$ python3 -q
>>> import numpy as np
>>> np.set_printoptions(precision=2, suppress=True, linewidth=120, floatmode="fixed")
>>> data = np.loadtxt("layer3.csv", delimiter=",")
>>> data
array([[-1.00,  0.08,  1.65, -0.11,  0.37, -0.02, -0.36],
       [ 0.58, -0.39, -0.08, -0.97,  0.61, -1.03, -1.07],
       [-0.25,  0.79, -0.48, -0.93,  0.78,  1.23, -0.28],
       [-0.66,  1.48, -0.43,  0.05, -0.24, -1.06, -0.02],
       [ 0.58,  0.51,  0.39, -0.04, -1.33,  0.51, -1.11],
       [-0.91, -0.52, -0.76,  0.94,  0.19,  0.17, -1.17],
       [-1.00, -0.72, -0.37, -1.13, -1.01, -0.05,  0.24]])
>>> rng = np.random.default_rng(675)
>>> other = data + rng.integers(-2, 3, (7, 4)) @ rng.integers(-2, 3, (4, 7))
>>> other.round(2) + 0
array([[ 0.00, -1.92, -4.35, -9.11,  4.37, -2.02,  0.64],
       [ 3.58, -2.39, -1.08, -4.97,  3.61,  4.97,  3.93],
       [-1.25,  0.79, -3.48, -6.93,  3.78, -0.77, -1.28],
       [-7.66,  5.48,  4.57,  8.05, -5.24, -9.06, -9.02],
       [ 2.58,  4.51,  4.39,  9.96, -5.33,  2.51, -1.11],
       [ 1.09,  3.48, -8.76, -1.06,  0.19, -9.83, -5.17],
       [-1.00, -6.72, -1.37, -8.13,  1.99,  3.95,  4.24]])
>>> np.round(np.linalg.svd(other - data, compute_uv=False), 2) + 0
array([26.00, 18.60,  9.25,  2.57,  0.00,  0.00,  0.00])
>>> np.linalg.norm(data, axis=0)
array([2.00, 2.00, 2.00, 2.00, 2.00, 2.00, 2.00])
>>> np.round(data.T @ data, 2) + 0
array([[4.00, 0.00, 0.00, 0.00, 0.00, 0.00, 0.00],
       [0.00, 4.00, 0.00, 0.00, 0.00, 0.00, 0.00],
       [0.00, 0.00, 4.00, 0.00, 0.00, 0.00, 0.00],
       [0.00, 0.00, 0.00, 4.00, 0.00, 0.00, 0.00],
       [0.00, 0.00, 0.00, 0.00, 4.00, 0.00, 0.00],
       [0.00, 0.00, 0.00, 0.00, 0.00, 4.00, 0.00],
       [0.00, 0.00, 0.00, 0.00, 0.00, 0.00, 4.00]])
>>> round(float(data[:, 5] @ data[:, 4]), 2)
0.0
>>> idx = rng.permutation(7)
>>> other = data[:, idx] * rng.choice([-1, 1], 7)
>>> other
array([[-0.36, -0.02,  0.11,  1.00, -0.08, -0.37,  1.65],
       [-1.07, -1.03,  0.97, -0.58,  0.39, -0.61, -0.08],
       [-0.28,  1.23,  0.93,  0.25, -0.79, -0.78, -0.48],
       [-0.02, -1.06, -0.05,  0.66, -1.48,  0.24, -0.43],
       [-1.11,  0.51,  0.04, -0.58, -0.51,  1.33,  0.39],
       [-1.17,  0.17, -0.94,  0.91,  0.52, -0.19, -0.76],
       [ 0.24, -0.05,  1.13,  1.00,  0.72,  1.01, -0.37]])
>>> U, _, Vh = np.linalg.svd(data.T @ other)
>>> np.round(U @ Vh, 2) + 0
array([[ 0.00,  0.00,  0.00, -1.00,  0.00,  0.00,  0.00],
       [ 0.00,  0.00,  0.00,  0.00, -1.00,  0.00,  0.00],
       [ 0.00,  0.00,  0.00,  0.00,  0.00,  0.00,  1.00],
       [ 0.00,  0.00, -1.00,  0.00,  0.00,  0.00,  0.00],
       [ 0.00,  0.00,  0.00,  0.00,  0.00, -1.00,  0.00],
       [ 0.00,  1.00,  0.00,  0.00,  0.00,  0.00,  0.00],
       [ 1.00,  0.00,  0.00,  0.00,  0.00,  0.00,  0.00]])
>>> np.round(np.linalg.lstsq(data, other)[0], 2) + 0
array([[ 0.00,  0.00,  0.00, -1.00,  0.00,  0.00,  0.00],
       [ 0.00,  0.00,  0.00,  0.00, -1.00,  0.00,  0.00],
       [ 0.00,  0.00,  0.00,  0.00,  0.00,  0.00,  1.00],
       [ 0.00,  0.00, -1.00,  0.00,  0.00,  0.00,  0.00],
       [ 0.00,  0.00,  0.00,  0.00,  0.00, -1.00,  0.00],
       [ 0.00,  1.00,  0.00,  0.00,  0.00,  0.00,  0.00],
       [ 1.00,  0.00,  0.00,  0.00,  0.00,  0.00,  0.00]])
>>> other = np.array([[-3, 1, -1],
...     [-1, -2, -1],
...     [2, 1, 2],
...     [-1, -1, -1],
...     [-2, 1, -2],
...     [1, 2, -2],
...     [1, -2, 3]])
>>> np.linalg.matrix_rank(np.vstack([data, other.T]))
np.int64(7)
>>> th = np.radians(72)
>>> R = np.eye(7)
>>> R[2, 2] = R[5, 5] = np.cos(th)
>>> R[2, 5], R[5, 2] = -np.sin(th), np.sin(th)
>>> R
array([[ 1.00,  0.00,  0.00,  0.00,  0.00,  0.00,  0.00],
       [ 0.00,  1.00,  0.00,  0.00,  0.00,  0.00,  0.00],
       [ 0.00,  0.00,  0.31,  0.00,  0.00, -0.95,  0.00],
       [ 0.00,  0.00,  0.00,  1.00,  0.00,  0.00,  0.00],
       [ 0.00,  0.00,  0.00,  0.00,  1.00,  0.00,  0.00],
       [ 0.00,  0.00,  0.95,  0.00,  0.00,  0.31,  0.00],
       [ 0.00,  0.00,  0.00,  0.00,  0.00,  0.00,  1.00]])
>>> other = data @ R.T
>>> round(np.linalg.det(R), 2), round(float(np.trace(R)), 2)
(np.float64(1.0), 5.62)
>>> other
array([[-1.00,  0.08,  0.53, -0.11,  0.37,  1.56, -0.36],
       [ 0.58, -0.39,  0.96, -0.97,  0.61, -0.39, -1.07],
       [-0.25,  0.79, -1.32, -0.93,  0.78, -0.08, -0.28],
       [-0.66,  1.48,  0.88,  0.05, -0.24, -0.74, -0.02],
       [ 0.58,  0.51, -0.36, -0.04, -1.33,  0.53, -1.11],
       [-0.91, -0.52, -0.40,  0.94,  0.19, -0.67, -1.17],
       [-1.00, -0.72, -0.07, -1.13, -1.01, -0.36,  0.24]])
>>> F = np.load("arr.npy")
>>> F
array([[ 0,  0,  0,  0,  0, -2],
       [ 0,  2, -2,  0,  0,  0],
       [ 0,  2, -2,  0,  0,  0],
       [-2,  0,  0,  0,  0,  0],
       [ 0,  0,  0,  0, -2,  0],
       [ 2,  0,  0,  1,  0,  2]])
>>> # rows 1 and 2 are equal
>>> other = F / np.linalg.norm(F, axis=1, keepdims=True)
>>> G = other @ other.T
>>> G[1]
array([0.00, 1.00, 1.00, 0.00, 0.00, 0.00])
>>> G
array([[ 1.00,  0.00,  0.00,  0.00,  0.00, -0.67],
       [ 0.00,  1.00,  1.00,  0.00,  0.00,  0.00],
       [ 0.00,  1.00,  1.00,  0.00,  0.00,  0.00],
       [ 0.00,  0.00,  0.00,  1.00,  0.00, -0.67],
       [ 0.00,  0.00,  0.00,  0.00,  1.00,  0.00],
       [-0.67,  0.00,  0.00, -0.67,  0.00,  1.00]])
>>> (G - 2 * np.eye(6)).round(6).argmax(axis=1)
array([1, 2, 1, 0, 0, 1])
>>> (np.abs(G) > 0.9).astype(int)
array([[1, 0, 0, 0, 0, 0],
       [0, 1, 1, 0, 0, 0],
       [0, 1, 1, 0, 0, 0],
       [0, 0, 0, 1, 0, 0],
       [0, 0, 0, 0, 1, 0],
       [0, 0, 0, 0, 0, 1]])
>>> np.degrees(np.arccos(np.clip(G[1, 0], -1, 1)))
np.float64(90.0)
>>> x = np.array([-3, -2, 2, 0, 1, 3, 2])
>>> target = data @ x
>>> c, lr = np.zeros(7), 1 / np.linalg.norm(data, 2) ** 2
>>> for i in range(20):
...     c -= lr * data.T @ (data @ c - target)
...     if i % 5 == 0: print(i, round(np.linalg.norm(data @ c - target), 2))
... 
0 0.0
5 0.0
10 0.0
15 0.0
>>> round(np.linalg.cond(data), 2)
np.float64(1.0)
>>> arr = rng.normal(size=(47, 12)) + 20 * np.array([1, 0, 4, 2, 3, 4, 0, 0, 0, 1, 0, 1])
>>> arr.round(2) + 0
array([[20.24,  0.42, 79.40, 38.18, 59.41, 81.28, -0.25, -0.33, -0.16, 20.51,  0.28, 19.70],
       [19.19, -0.71, 79.20, 40.20, 59.17, 80.51, -2.77,  1.19,  2.02, 19.59, -0.39, 20.37],
       [19.50,  0.36, 79.95, 40.31, 60.20, 79.33,  0.03, -0.01,  1.86, 19.92, -0.17, 19.93],
       [18.38, -1.55, 81.71, 41.19, 58.81, 79.02,  0.88, -0.54,  0.36, 19.91,  0.96, 19.74],
       [19.22,  0.24, 80.24, 41.15, 60.48, 79.97,  1.54, -0.21, -0.93, 18.62,  1.49, 21.52],
       [20.55, -0.76, 80.93, 41.62, 59.58, 79.64,  1.12,  0.71, -0.02, 19.05,  0.52, 18.24],
       [19.96, -1.68, 79.57, 41.50, 61.54, 79.23, -1.01,  0.59, -0.83, 19.75,  1.35, 20.27],
       [20.27,  0.46, 79.62, 40.43, 59.86, 80.62, -0.42,  0.24, -0.13, 19.22, -0.29, 19.83],
       [18.50, -1.07, 77.72, 40.75, 59.14, 79.64,  0.93,  0.71, -1.74, 19.47,  2.19, 19.45],
       [19.72,  0.34, 80.61, 38.71, 60.14, 80.01, -0.82, -0.99,  0.60, 18.26,  0.37, 19.60],
       [20.69, -1.22, 80.07, 40.39, 58.55, 79.26,  1.67, -1.27,  0.58, 19.93,  0.25, 21.34],
       [21.18, -0.39, 78.99, 42.10, 60.65, 79.81, -2.10,  0.14,  0.29, 19.33,  1.65, 20.18],
       [18.90,  2.13, 78.91, 41.03, 60.07, 79.72,  0.99, -1.07, -1.74, 19.53,  2.02, 19.22],
       [20.01, -1.12, 80.32, 40.82, 58.58, 80.07,  2.28,  0.58, -0.53, 19.75, -0.26, 19.96],
       [20.13,  0.45, 79.59, 40.17, 59.22, 78.71,  0.22, -0.12,  0.77, 20.75, -0.07, 17.89],
       [21.20, -1.13, 81.62, 40.39, 60.93, 80.77,  2.12, -0.35,  0.14, 20.40, -0.89, 20.99],
       [19.99, -1.55, 81.80, 40.47, 60.51, 80.09, -1.09,  1.43,  1.31, 19.69, -1.78, 20.83],
       [19.24, -0.99, 78.83, 39.21, 61.32, 80.29,  0.17, -0.52,  0.72, 18.72, -0.13, 20.45],
       [21.20,  1.57, 79.79, 39.77, 60.90, 79.59,  0.79, -0.34,  0.35, 21.05, -1.76, 20.09],
       [19.30,  1.02, 80.82, 41.31, 60.23, 77.81,  1.50, -0.10, -1.23, 19.52,  0.22, 21.06],
       [20.02, -0.61, 80.26, 40.81, 58.44, 79.85,  0.54, -0.97, -0.41, 21.18, -0.93, 19.84],
       [20.34,  0.56, 80.28, 38.46, 61.95, 79.81, -1.72,  1.54,  1.63, 21.44, -1.42, 21.25],
       [21.05,  2.30, 79.21, 39.36, 59.99, 79.10,  0.04, -1.03,  1.00, 20.00, -0.54, 19.23],
       [21.25, -0.93, 80.51, 39.56, 58.42, 80.59,  0.20, -0.86, -0.26, 20.07, -1.06, 20.37],
       [21.61, -0.91, 79.76, 39.81, 60.21, 79.16,  0.26,  0.42,  1.11, 20.76,  0.66, 19.06],
       [19.09,  0.34, 80.74, 41.38, 59.19, 81.11, -0.12, -1.21,  0.06, 19.97, -0.52, 20.66],
       [20.74, -0.16, 80.13, 38.68, 59.63, 79.95, -1.03,  1.48,  0.82, 21.90, -0.22, 20.72],
       [19.27,  0.05, 78.74, 37.79, 59.91, 80.40, -0.75, -0.52, -0.34, 20.38,  0.96, 17.86],
       [16.16, -1.20, 78.84, 40.29, 59.90, 81.57, -0.81,  1.66, -0.36, 19.94,  1.75, 20.27],
       [19.16,  1.14, 79.23, 41.55, 60.41, 79.78,  1.17,  0.17,  1.15, 20.06,  0.06, 21.13],
       [20.23, -1.08, 80.12, 39.46, 58.91, 82.82, -0.14,  1.87,  1.03, 20.35, -1.35, 17.62],
       [18.44,  0.06, 80.11, 40.09, 61.07, 77.70, -0.85, -0.61,  1.17, 20.35,  0.67, 20.91],
       [20.11, -0.63, 79.30, 39.14, 60.64, 80.83,  1.50, -2.97, -1.10, 19.70, -0.98, 20.80],
       [18.94, -0.29, 80.05, 38.21, 59.18, 79.77,  0.41, -0.15, -0.40, 21.61,  0.53, 21.19],
       [21.42,  0.03, 81.88, 40.48, 56.88, 80.62,  0.82, -0.77,  1.05, 18.23, -0.83, 19.45],
       [20.64,  0.55, 79.16, 38.52, 60.11, 80.99, -0.93,  0.49,  1.06, 23.27,  0.41, 20.67],
       [19.54, -0.18, 80.11, 39.84, 59.43, 79.01,  0.89, -0.01,  0.48, 20.93,  0.84, 18.62],
       [21.68, -0.64, 79.72, 40.31, 60.74, 80.10, -0.63,  0.03,  0.00, 20.39,  0.85, 20.17],
       [19.95,  0.49, 80.68, 38.27, 61.78, 80.52,  0.47,  1.06, -0.15, 21.25, -1.17, 19.41],
       [19.90, -0.82, 79.81, 39.97, 59.10, 79.24, -0.03,  0.74,  1.36, 18.83, -1.28, 20.38],
       [20.39, -2.25, 80.14, 39.91, 61.00, 80.12, -0.06, -1.01, -0.24, 19.71,  0.27, 18.69],
       [20.13, -1.25, 80.19, 39.80, 59.84, 78.92, -0.12, -0.40, -0.36, 21.36, -0.25, 19.97],
       [21.08,  1.04, 80.60, 39.41, 59.35, 79.93, -0.15, -0.16,  0.34, 20.01,  1.06, 19.95],
       [20.27, -0.94, 79.85, 40.57, 59.98, 81.31,  0.63, -2.22, -0.41, 20.31,  0.26, 19.91],
       [20.11,  0.16, 79.02, 41.59, 60.22, 80.98, -1.08, -1.31,  1.27, 18.93,  0.17, 19.05],
       [20.08, -0.76, 78.34, 39.00, 62.20, 80.14, -1.45,  0.95, -0.19, 19.88,  1.05, 19.56],
       [19.33, -0.18, 81.18, 40.43, 61.42, 81.43, -2.00, -0.87,  1.15, 20.03,  0.25, 19.02]])
>>> Xc = arr - arr.mean(axis=0)
>>> U, sv, Vh = np.linalg.svd(Xc, full_matrices=False)
>>> np.abs(Vh[-1])
array([0.06, 0.05, 0.03, 0.11, 0.14, 0.23, 0.44, 0.02, 0.66, 0.01, 0.52, 0.07])
>>> (np.sign(U[:, 0]) == np.sign(U[0, 0])).astype(int)
array([1, 1, 1, 0, 0, 0, 0, 1, 0, 1, 0, 1, 0, 0, 0, 0, 1, 1, 1, 0, 0, 1, 1, 0, 1, 0, 1, 1, 1, 0, 1, 1, 0, 1, 0, 1, 0,
       1, 1, 1, 0, 1, 1, 0, 0, 1, 1])
>>> np.abs(U[:, 0]).argmax()
np.int64(21)
>>> Vh[0] * np.sign(Vh[0, np.abs(Vh[0]).argmax()])
array([-0.13, -0.05,  0.08,  0.45, -0.28, -0.17,  0.54, -0.32, -0.34, -0.33,  0.22,  0.03])
>>> np.round(Xc.mean(axis=0), 2) + 0
array([0.00, 0.00, 0.00, 0.00, 0.00, 0.00, 0.00, 0.00, 0.00, 0.00, 0.00, 0.00])
>>> sv
array([10.29,  9.35,  7.97,  7.49,  6.96,  6.50,  6.06,  5.26,  5.07,  4.60,  4.11,  3.31])
